% ipython --no-banner

In [1]: import numpy as np

In [2]: from numpy import linalg as LA

In [3]: np.set_printoptions(suppress=True, linewidth=160)

In [4]: r0 = np.array([2, -1])

In [5]: mat = 3 * np.eye(2) + np.outer(r0, r0)

In [6]: mat
Out[6]: 
array([[ 7., -2.],
       [-2.,  4.]])

In [7]: ev, evecs = LA.eig(mat)

In [8]: np.round(np.sort(LA.eigvals(mat @ mat)), 1)
Out[8]: array([ 9., 64.])

In [9]: ev, evecs = LA.eigh(mat)

In [10]: vec = np.array([-3, -2])

In [11]: np.abs(mat).sum(axis=1).max(), np.abs(ev).max()
Out[11]: (np.float64(9.0), np.float64(8.0))

In [12]: np.round(evecs * np.abs(ev) @ evecs.T, 1)
Out[12]: 
array([[ 7., -2.],
       [-2.,  4.]])

In [13]: np.round(evecs * np.sqrt(ev) @ evecs.T, 1)
Out[13]: 
array([[ 2.6, -0.4],
       [-0.4,  2. ]])

In [14]: Q = mat.astype(float).copy()

In [15]: for j in range(2):
    ...:     Q[:, j] -= Q[:, :j] @ (Q[:, :j].T @ Q[:, j])
    ...:     Q[:, j] /= LA.norm(Q[:, j])
    ...: 

In [16]: np.round(Q.T @ mat, 1) + 0
Out[16]: 
array([[ 7.3, -3. ],
       [ 0. ,  3.3]])

In [17]: ev, evecs = LA.eigh(mat)

In [18]: (ev > 1e-8).sum(), (ev < -1e-8).sum()
Out[18]: (np.int64(2), np.int64(0))

In [19]: np.round(evecs @ np.diag(ev) @ evecs.T, 1)
Out[19]: 
array([[ 7., -2.],
       [-2.,  4.]])

In [20]: np.abs(evecs[:, -1]).round(6).argmax()
Out[20]: np.int64(0)

In [21]: ev
Out[21]: array([3., 8.])

In [22]: M2 = np.array([[-1, -3], [-2, 1]])

In [23]: basis = np.kron(M2, mat)

In [24]: round(float(LA.norm(basis, 2)), 1), round(float(LA.norm(M2, 2) * LA.norm(mat, 2)), 1)
Out[24]: (25.5, 25.5)

In [25]: basis.shape
Out[25]: (4, 4)

In [26]: E = np.array([[0, 2, 0],
    ...:     [0, 3, 1],
    ...:     [2, 4, 4],
    ...:     [2, 4, 6],
    ...:     [5, 6, 9],
    ...:     [7, 9, 11],
    ...:     [10, 9, 11],
    ...:     [10, 10, 11],
    ...:     [12, 10, 13],
    ...:     [15, 12, 15],
    ...:     [15, 14, 16],
    ...:     [16, 15, 16],
    ...:     [19, 16, 16],
    ...:     [20, 17, 18],
    ...:     [20, 18, 18],
    ...:     [23, 19, 20],
    ...:     [23, 22, 21],
    ...:     [23, 23, 23]])

In [27]: d = LA.norm(E[:, None] - E[None], axis=-1)

In [28]: LA.matrix_rank(d ** 2)
Out[28]: np.int64(5)

In [29]: (d + 1e9 * np.eye(18)).round(6).argmin(axis=1)
Out[29]: array([ 1,  0,  3,  2,  5,  6,  7,  6,  7, 10, 11, 10, 13, 14, 13, 16, 17, 16])

In [30]: np.flatnonzero(d[15] < d.mean() / 2)
Out[30]: array([12, 13, 14, 15, 16, 17])

In [31]: A = np.loadtxt("sample0.csv", delimiter=",")

In [32]: A
Out[32]: 
array([[-2.1,  2.6, -2.5],
       [ 1. , -0.3,  8.9],
       [-1.7,  1.4, -2.8],
       [-4.3,  2. , -0.9],
       [ 3.8,  0.6,  7.2],
       [-3.7,  1.2,  0. ],
       [ 3.1, -0.1,  7.7],
       [ 0.7,  3.2,  6.8],
       [-2.6,  2.8, -1.7],
       [-0.9,  0.8, -1.4],
       [ 2.5,  0.6,  7.7],
       [ 2.4,  0.4,  7.6],
       [-2.3,  3.6, -2.1],
       [-3.2,  2.5, -1.8],
       [-3.9,  0.6, -0.8],
       [-2.7,  1.8, -1.7],
       [ 2.9,  2.3,  5.8],
       [ 3. ,  0.7,  9.1],
       [ 1.7,  2.1,  8.6]])

In [33]: basis = A[[18, 0]].astype(float)

In [34]: for _ in range(4):
    ...:     labels = LA.norm(A[:, None] - basis, axis=-1).argmin(axis=1)
    ...:     basis = np.array([A[labels == j].mean(axis=0) for j in range(2)])
    ...: 

In [35]: labels
Out[35]: array([1, 0, 1, 1, 0, 1, 0, 0, 1, 1, 0, 0, 1, 1, 1, 1, 0, 0, 0])

In [36]: basis.round(1)
Out[36]: 
array([[ 2.3,  1.1,  7.7],
       [-2.7,  1.9, -1.6]])

In [37]: np.round(basis[1] - basis[0], 1)
Out[37]: array([-5.1,  0.9, -9.3])

In [38]: Xs = A - A.mean(axis=0)

In [39]: Uu, sig, vt = LA.svd(Xs, full_matrices=False)

In [40]: (np.sign(Uu[:, 0]) == np.sign(Uu[0, 0])).astype(int)
Out[40]: array([1, 0, 1, 1, 0, 1, 0, 0, 1, 1, 0, 0, 1, 1, 1, 1, 0, 0, 0])

In [41]: np.round(vt[0] * np.sign(vt[0, np.abs(vt[0]).argmax()]), 1)
Out[41]: array([ 0.5, -0.1,  0.9])

In [42]: LA.matrix_rank(Xs)
Out[42]: np.int64(3)

In [43]: np.round(Xs.mean(axis=0), 1) + 0
Out[43]: array([0., 0., 0.])

In [44]: np.abs(vt[0]).argmax()
Out[44]: np.int64(2)

In [45]: np.abs(Uu[:, 0]).argmax()
Out[45]: np.int64(17)

In [46]: sig.round(1)
Out[46]: array([23.4,  4.9,  4.2])

In [47]: np.round(sig ** 2 / (sig ** 2).sum(), 1) + 0
Out[47]: array([0.9, 0. , 0. ])
